$ ipython --no-banner

In [1]: import numpy as np

In [2]: np.set_printoptions(suppress=True, linewidth=160)

In [3]: def rnd(a):
   ...:     return np.round(a, 2) + 0
   ...: 

In [4]: M = np.load("layer5.npy")

In [5]: M
Out[5]: 
array([[-2,  3, -2, -2,  1,  1,  1,  1],
       [ 1,  1, -2,  1,  0,  2,  0, -1],
       [-3, -3, -2, -3, -3,  2,  2,  1],
       [-1, -3,  0,  1,  2,  2, -1,  0],
       [-3, -3,  2, -3, -2, -1,  3, -1],
       [ 3,  0,  1, -3,  2,  3,  1,  1],
       [ 3,  2,  3, -3, -1, -1,  2, -3],
       [ 2,  3,  0,  1,  3, -1,  2,  3]])

In [6]: np.linalg.matrix_rank(M, rtol=0.1)
Out[6]: np.int64(7)

In [7]: np.linalg.cond(M) > 100
Out[7]: np.False_

In [8]: [round(float(x), 2) for x in np.linalg.svd(M, compute_uv=False)[:3]]
Out[8]: [9.87, 8.11, 6.64]

In [9]: other = M / np.sqrt((M ** 2).mean(axis=1, keepdims=True))

In [10]: rnd(np.linalg.norm(other, axis=1))
Out[10]: array([2.83, 2.83, 2.83, 2.83, 2.83, 2.83, 2.83, 2.83])

In [11]: np.linalg.matrix_rank(other) == np.linalg.matrix_rank(M)
Out[11]: np.True_

In [12]: np.linalg.matrix_rank(M - M.mean(axis=1, keepdims=True))
Out[12]: np.int64(7)

In [13]: cov = M.T @ M

In [14]: np.trace(cov), (M ** 2).sum()
Out[14]: (np.int64(269), np.int64(269))

In [15]: cov
Out[15]: 
array([[ 46,  28,  14,   6,  20,  -1,  -3,  -3],
       [ 28,  50,  -2,   7,  19,  -9,   1,   5],
       [ 14,  -2,  26, -10,  -1, -12,   7, -12],
       [  6,   7, -10,  43,  15,  -8, -25,   6],
       [ 20,  19,  -1,  15,  32,   5,  -7,  14],
       [ -1,  -9, -12,  -8,   5,  25,  -1,   5],
       [ -3,   1,   7, -25,  -7,  -1,  24,   1],
       [ -3,   5, -12,   6,  14,   5,   1,  23]])

In [16]: (M @ M.T).shape
Out[16]: (8, 8)

In [17]: rnd(np.linalg.eigvalsh(cov)[::-1])
Out[17]: array([97.5 , 65.72, 44.06, 30.61, 20.22,  7.1 ,  3.78,  0.01])

In [18]: np.linalg.matrix_rank(cov)
Out[18]: np.int64(8)

In [19]: np.allclose(cov, cov.T)
Out[19]: True

In [20]: rng = np.random.default_rng(32)

In [21]: idx = rng.permutation(8)

In [22]: idx
Out[22]: array([7, 1, 6, 2, 0, 5, 3, 4])

In [23]: other = cov[idx][:, idx]

In [24]: np.trace(other)
Out[24]: np.int64(269)

In [25]: np.allclose(other, cov)
Out[25]: False

In [26]: other
Out[26]: 
array([[ 23,   5,   1, -12,  -3,   5,   6,  14],
       [  5,  50,   1,  -2,  28,  -9,   7,  19],
       [  1,   1,  24,   7,  -3,  -1, -25,  -7],
       [-12,  -2,   7,  26,  14, -12, -10,  -1],
       [ -3,  28,  -3,  14,  46,  -1,   6,  20],
       [  5,  -9,  -1, -12,  -1,  25,  -8,   5],
       [  6,   7, -25, -10,   6,  -8,  43,  15],
       [ 14,  19,  -7,  -1,  20,   5,  15,  32]])

In [27]: rnd(np.sort(np.abs(np.linalg.eigvals(other))))
Out[27]: array([ 0.01,  3.78,  7.1 , 20.22, 30.61, 44.06, 65.72, 97.5 ])

In [28]: W0 = np.load("sample10.npy")

In [29]: W0
Out[29]: 
array([[-1.86, -1.65,  4.05, -0.32],
       [ 0.68, -3.53,  0.48, -4.67],
       [-2.65, -0.81,  4.66,  0.78],
       [-0.96,  0.99,  1.59,  0.  ],
       [ 1.65, -2.8 ,  1.68, -3.9 ],
       [-2.36,  0.67,  2.98, -1.75],
       [-1.15,  0.15,  4.68, -2.22],
       [-1.4 , -1.63,  3.45, -0.49],
       [-0.81, -4.31,  0.83, -4.81],
       [-1.23, -0.87,  3.82,  1.13],
       [-2.37, -2.87,  0.84, -4.  ],
       [-1.03,  0.64,  1.35, -2.33],
       [-1.83, -0.68,  1.12, -2.13],
       [-3.24, -2.67,  3.15,  0.3 ],
       [-0.26, -2.52,  4.04,  1.42]])

In [30]: x0 = np.array([0, 5, 1, 6])

In [31]: target = W0 @ x0

In [32]: c, lr = np.zeros(4), 1 / np.linalg.norm(W0, 2) ** 2

In [33]: for i in range(10):
    ...:     c -= lr * W0.T @ (W0 @ c - target)
    ...:     if i % 2 == 0: print(i, round(np.linalg.norm(W0 @ c - target), 2))
    ...: 
0 34.27
2 10.13
4 4.24
6 2.86
8 2.28

In [34]: rnd(c)
Out[34]: array([-0.24,  4.69,  0.79,  6.18])

In [35]: rnd(np.linalg.cond(W0))
Out[35]: np.float64(3.59)

In [36]: cen = W0 - W0.mean(axis=0)

In [37]: evecs = np.linalg.svd(cen)[2][:2]

In [38]: other = cen - cen @ evecs.T @ evecs

In [39]: rnd(np.cov(cen @ evecs.T, rowvar=False))
Out[39]: 
array([[7.06, 0.  ],
       [0.  , 2.08]])

In [40]: rnd((cen @ evecs.T).std(axis=0))
Out[40]: array([2.57, 1.39])

In [41]: rnd(np.diag(evecs.T @ evecs))
Out[41]: array([0.07, 0.96, 0.31, 0.66])

In [42]: rnd(np.linalg.norm(other) / np.linalg.norm(cen))
Out[42]: np.float64(0.42)

In [43]: other = M / np.linalg.norm(M, axis=1, keepdims=True)

In [44]: cov = other @ other.T

In [45]: (np.abs(cov) > 0.9).astype(int)
Out[45]: 
array([[1, 0, 0, 0, 0, 0, 0, 0],
       [0, 1, 0, 0, 0, 0, 0, 0],
       [0, 0, 1, 0, 0, 0, 0, 0],
       [0, 0, 0, 1, 0, 0, 0, 0],
       [0, 0, 0, 0, 1, 0, 0, 0],
       [0, 0, 0, 0, 0, 1, 0, 0],
       [0, 0, 0, 0, 0, 0, 1, 0],
       [0, 0, 0, 0, 0, 0, 0, 1]])

In [46]: np.argwhere(np.triu(np.abs(cov) > 0.95, 1))
Out[46]: array([], shape=(0, 2), dtype=int64)

In [47]: E = np.loadtxt("test11.csv", delimiter=",")

In [48]: E
Out[48]: 
array([[ 5.,  3.,  0.,  0.,  3.,  3.],
       [ 1.,  8.,  0.,  1.,  0.,  1.],
       [ 0.,  1.,  1.,  0.,  1.,  2.],
       [ 3.,  3.,  3.,  2.,  3.,  0.],
       [ 2.,  3.,  0.,  1., 16.,  3.],
       [ 3.,  0.,  2.,  3.,  1., 18.]])

In [49]: rnd(np.linalg.norm(E))
Out[49]: np.float64(28.14)

In [50]: E[:, 6]
Traceback (most recent call last):
  Cell In[50], line 1
    E[:, 6]
IndexError: index 6 is out of bounds for axis 1 with size 6


In [51]: np.linalg.matrix_rank(E)
Out[51]: np.int64(6)

In [52]: E.shape
Out[52]: (6, 6)

In [53]: np.unravel_index(np.abs(E).argmax(), E.shape)
Out[53]: (np.int64(5), np.int64(5))

In [54]: E.sum(axis=1)
Out[54]: array([14., 11.,  5., 14., 25., 27.])

In [55]: rnd(np.linalg.svd(E, compute_uv=False))
Out[55]: array([21.2 , 15.44,  8.75,  4.14,  3.15,  0.85])

In [56]: np.linalg.rank(E)
Traceback (most recent call last):
  Cell In[56], line 1
    np.linalg.rank(E)
AttributeError: module 'numpy.linalg' has no attribute 'rank'


In [57]: feats = np.load("run3.npy")

In [58]: feats
Out[58]: 
array([[ 1,  0,  0,  0,  0,  0,  0,  0],
       [ 8,  1,  0,  0,  0,  0,  0,  0],
       [ 3,  2,  1,  0,  0,  0,  0,  0],
       [ 7, -3,  5,  1,  0,  0,  0,  0],
       [ 2,  9,  1, -6,  1,  0,  0,  0],
       [ 5,  4,  4, -5,  5,  1,  0,  0],
       [ 2,  6,  4, -2,  7, -8,  1,  0],
       [-4,  1,  4, -3,  1, -9,  5,  1]])

In [59]: other = feats + rng.integers(-2, 3, (8, 7)) @ rng.integers(-2, 3, (7, 8))

In [60]: other
Out[60]: 
array([[  2,   5,   8,  -9,   4,   4,   1,   3],
       [  1,   1,   6,  -2,   3,  -3,   2,  -1],
       [ -2,   9,  11,  -4,  -4,   1,   0,   3],
       [  3,  -1,   3,  -1,  -1,   1,  -3,   5],
       [ -6,  16,   9,  -6, -12,   0,  -2,   0],
       [ 11,   8,  10,  -2,   1,   1,   1,   2],
       [ 10,  -2,  -2,   8,  12, -13,   4,  -4],
       [ -4,   2,  -6,  -5,  -4,  -2,  -4,   5]])

In [61]: other - feats
Out[61]: 
array([[  1,   5,   8,  -9,   4,   4,   1,   3],
       [ -7,   0,   6,  -2,   3,  -3,   2,  -1],
       [ -5,   7,  10,  -4,  -4,   1,   0,   3],
       [ -4,   2,  -2,  -2,  -1,   1,  -3,   5],
       [ -8,   7,   8,   0, -13,   0,  -2,   0],
       [  6,   4,   6,   3,  -4,   0,   1,   2],
       [  8,  -8,  -6,  10,   5,  -5,   3,  -4],
       [  0,   1, -10,  -2,  -5,   7,  -9,   4]])

In [62]: rnd(np.linalg.svd(other - feats, compute_uv=False))
Out[62]: array([29.79, 19.85, 15.37, 12.09,  4.61,  1.73,  0.32,  0.  ])

In [63]: left, s, Vt = np.linalg.svd(feats)

In [64]: np.argmax(s[:-1] / (s[1:] + 1e-6)) + 1
Out[64]: np.int64(7)

In [65]: rnd(s)
Out[65]: array([18.93, 14.1 , 10.34,  5.18,  4.81,  2.11,  0.59,  0.  ])

In [66]: other = left[:, :7] @ np.diag(s[:7]) @ Vt[:7]

In [67]: rnd(np.linalg.norm(feats - other, 2)), rnd(s[7])
Out[67]: (np.float64(0.0), np.float64(0.0))

In [68]: np.linalg.matrix_rank(other)
Out[68]: np.int64(7)

In [69]: rnd(np.abs(feats - other).max())
Out[69]: np.float64(0.0)

In [70]: rnd(other)
Out[70]: 
array([[ 1.,  0.,  0.,  0.,  0.,  0.,  0.,  0.],
       [ 8.,  1.,  0.,  0.,  0.,  0.,  0.,  0.],
       [ 3.,  2.,  1.,  0.,  0.,  0.,  0.,  0.],
       [ 7., -3.,  5.,  1.,  0.,  0.,  0.,  0.],
       [ 2.,  9.,  1., -6.,  1.,  0.,  0.,  0.],
       [ 5.,  4.,  4., -5.,  5.,  1.,  0.,  0.],
       [ 2.,  6.,  4., -2.,  7., -8.,  1.,  0.],
       [-4.,  1.,  4., -3.,  1., -9.,  5.,  1.]])

In [71]: np.linalg.norm(feats, axis=1).argmax()
Out[71]: np.int64(6)

In [72]: rnd(np.linalg.norm(feats, "nuc"))
Out[72]: np.float64(56.07)

In [73]: feats[0] @ feats[1]
Out[73]: np.int64(8)

In [74]: rnd(np.linalg.norm(feats[0], 1)), rnd(np.linalg.norm(feats[0], np.inf))
Out[74]: (np.float64(1.0), np.float64(1.0))

In [75]: rnd(np.linalg.norm(feats, 1)), rnd(np.linalg.norm(feats, np.inf))
Out[75]: (np.float64(32.0), np.float64(30.0))

In [76]: rnd(np.linalg.norm(feats[0] - feats[1]))
Out[76]: np.float64(7.07)

In [77]: rnd(np.linalg.norm(feats, axis=0))
Out[77]: array([13.11, 12.17,  8.66,  8.66,  8.72, 12.08,  5.1 ,  1.  ])

In [78]: r0, v = feats[4], feats[2]

In [79]: r0 @ r0
Out[79]: np.int64(123)

In [80]: p = (r0 @ v) / (r0 @ r0) * r0

In [81]: np.linalg.matrix_rank(np.outer(r0, v))
Out[81]: np.int64(1)

In [82]: np.outer(r0, v)
Out[82]: 
array([[  6,   4,   2,   0,   0,   0,   0,   0],
       [ 27,  18,   9,   0,   0,   0,   0,   0],
       [  3,   2,   1,   0,   0,   0,   0,   0],
       [-18, -12,  -6,   0,   0,   0,   0,   0],
       [  3,   2,   1,   0,   0,   0,   0,   0],
       [  0,   0,   0,   0,   0,   0,   0,   0],
       [  0,   0,   0,   0,   0,   0,   0,   0],
       [  0,   0,   0,   0,   0,   0,   0,   0]])

In [83]: rnd(p)
Out[83]: array([ 0.41,  1.83,  0.2 , -1.22,  0.2 ,  0.  ,  0.  ,  0.  ])

In [84]: J = np.load("block1.npy")

In [85]: J
Out[85]: 
array([[-0.67,  0.97,  0.25,  0.74,  0.72, -1.06, -0.73, -2.2 ],
       [-0.25, -0.31,  1.94,  1.5 , -0.55, -0.79, -1.28,  0.52],
       [-1.66, -1.14,  0.07, -0.04, -0.75,  1.18, -1.2 , -1.24],
       [ 1.19, -1.04,  1.59, -0.19,  1.04, -0.74, -1.39, -0.62],
       [ 0.95, -1.49,  0.29, -2.34, -0.07,  0.03, -0.42,  0.36],
       [-2.21,  0.2 ,  1.07,  0.2 ,  1.  ,  0.37, -0.65, -1.16],
       [-0.09,  2.15,  1.14,  0.03, -0.18,  0.83, -1.22, -0.94],
       [-1.44,  0.1 , -0.57, -0.8 ,  2.3 , -0.32, -0.68,  0.32],
       [ 0.32, -1.  ,  0.45, -2.26,  1.24, -0.6 ,  0.81, -0.2 ],
       [ 1.13, -0.09,  0.58,  0.33, -0.89,  0.67, -0.26,  2.44],
       [-0.43, -1.57, -0.76, -1.14, -1.04, -1.23,  0.33,  1.32],
       [-0.09, -0.21, -0.19, -0.79,  0.86,  1.4 ,  2.25,  0.73],
       [ 0.23, -1.05,  1.14,  1.1 , -1.34, -0.62, -0.07, -1.78],
       [-0.15, -1.23,  1.47,  1.46,  1.59,  0.27, -0.26, -0.71],
       [-0.98, -0.99,  2.  ,  1.09, -0.54, -0.18, -0.99,  0.75],
       [-1.83, -0.6 , -1.58,  0.74, -0.94,  0.68, -0.94, -0.11],
       [-0.88,  0.93,  1.35, -0.9 , -1.87, -0.77, -0.12,  0.79],
       [ 0.02,  2.37, -0.77,  0.94,  0.58, -0.83,  0.7 , -0.63],
       [ 2.01, -0.81, -1.46,  0.46,  0.  ,  0.2 ,  0.99, -0.96],
       [ 1.76, -2.17, -0.63, -0.61, -0.57, -0.25,  0.17,  0.06]])

In [86]: cov = np.cov(J, rowvar=False)

In [87]: rnd(np.polyfit(J[:, 1], J[:, 3], 1))
Out[87]: array([0.22, 0.05])

In [88]: rnd(np.median(J, axis=0))
Out[88]: array([-0.12, -0.7 ,  0.37,  0.12, -0.12, -0.22, -0.34, -0.16])

In [89]: rnd(J.std(axis=0))
Out[89]: array([1.14, 1.17, 1.06, 1.08, 1.06, 0.74, 0.9 , 1.08])

In [90]: cen = (J - J.mean(axis=0)) / J.std(axis=0)

In [91]: rnd(cen.std(axis=0))
Out[91]: array([1., 1., 1., 1., 1., 1., 1., 1.])

In [92]: c = np.linalg.lstsq(np.delete(cen, 4, axis=1), cen[:, 4])[0]

In [93]: rnd(1 - np.var(cen[:, 4] - np.delete(cen, 4, axis=1) @ c))
Out[93]: np.float64(0.14)

In [94]: rnd(c)
Out[94]: array([-0.07,  0.08,  0.09, -0.2 ,  0.04,  0.18, -0.32])

In [95]: Z = J[[15, 6]].astype(float)

In [96]: for _ in range(7):
    ...:     idx = np.linalg.norm(J[:, None] - Z, axis=-1).argmin(axis=1)
    ...:     Z = np.array([J[idx == j].mean(axis=0) for j in range(2)])
    ...: 

In [97]: idx
Out[97]: array([1, 1, 1, 1, 0, 1, 1, 0, 0, 0, 0, 0, 1, 1, 1, 1, 1, 1, 0, 0])

In [98]: rnd(Z[1] - Z[0])
Out[98]: array([-1.13,  0.93,  1.09,  1.45, -0.33, -0.13, -1.08, -1.12])

In [99]: rnd(Z)
Out[99]: 
array([[ 0.53, -0.9 , -0.29, -0.89,  0.23, -0.01,  0.4 ,  0.51],
       [-0.61,  0.02,  0.81,  0.56, -0.1 , -0.14, -0.68, -0.61]])

In [100]: F = 3 * np.eye(6) + np.eye(6, k=1)

In [101]: F
Out[101]: 
array([[3., 1., 0., 0., 0., 0.],
       [0., 3., 1., 0., 0., 0.],
       [0., 0., 3., 1., 0., 0.],
       [0., 0., 0., 3., 1., 0.],
       [0., 0., 0., 0., 3., 1.],
       [0., 0., 0., 0., 0., 3.]])

In [102]: other = np.linalg.inv(F)

In [103]: rnd(np.linalg.det(F) * np.linalg.det(other))
Out[103]: np.float64(1.0)

In [104]: rnd(np.linalg.inv(other))
Out[104]: 
array([[3., 1., 0., 0., 0., 0.],
       [0., 3., 1., 0., 0., 0.],
       [0., 0., 3., 1., 0., 0.],
       [0., 0., 0., 3., 1., 0.],
       [0., 0., 0., 0., 3., 1.],
       [0., 0., 0., 0., 0., 3.]])

In [105]: rnd(np.linalg.det(F) * other)
Out[105]: 
array([[243., -81.,  27.,  -9.,   3.,  -1.],
       [  0., 243., -81.,  27.,  -9.,   3.],
       [  0.,   0., 243., -81.,  27.,  -9.],
       [  0.,   0.,   0., 243., -81.,  27.],
       [  0.,   0.,   0.,   0., 243., -81.],
       [  0.,   0.,   0.,   0.,   0., 243.]])

In [106]: rnd(other)
Out[106]: 
array([[ 0.33, -0.11,  0.04, -0.01,  0.  ,  0.  ],
       [ 0.  ,  0.33, -0.11,  0.04, -0.01,  0.  ],
       [ 0.  ,  0.  ,  0.33, -0.11,  0.04, -0.01],
       [ 0.  ,  0.  ,  0.  ,  0.33, -0.11,  0.04],
       [ 0.  ,  0.  ,  0.  ,  0.  ,  0.33, -0.11],
       [ 0.  ,  0.  ,  0.  ,  0.  ,  0.  ,  0.33]])

In [107]: np.allclose(other, F.T)
Out[107]: False
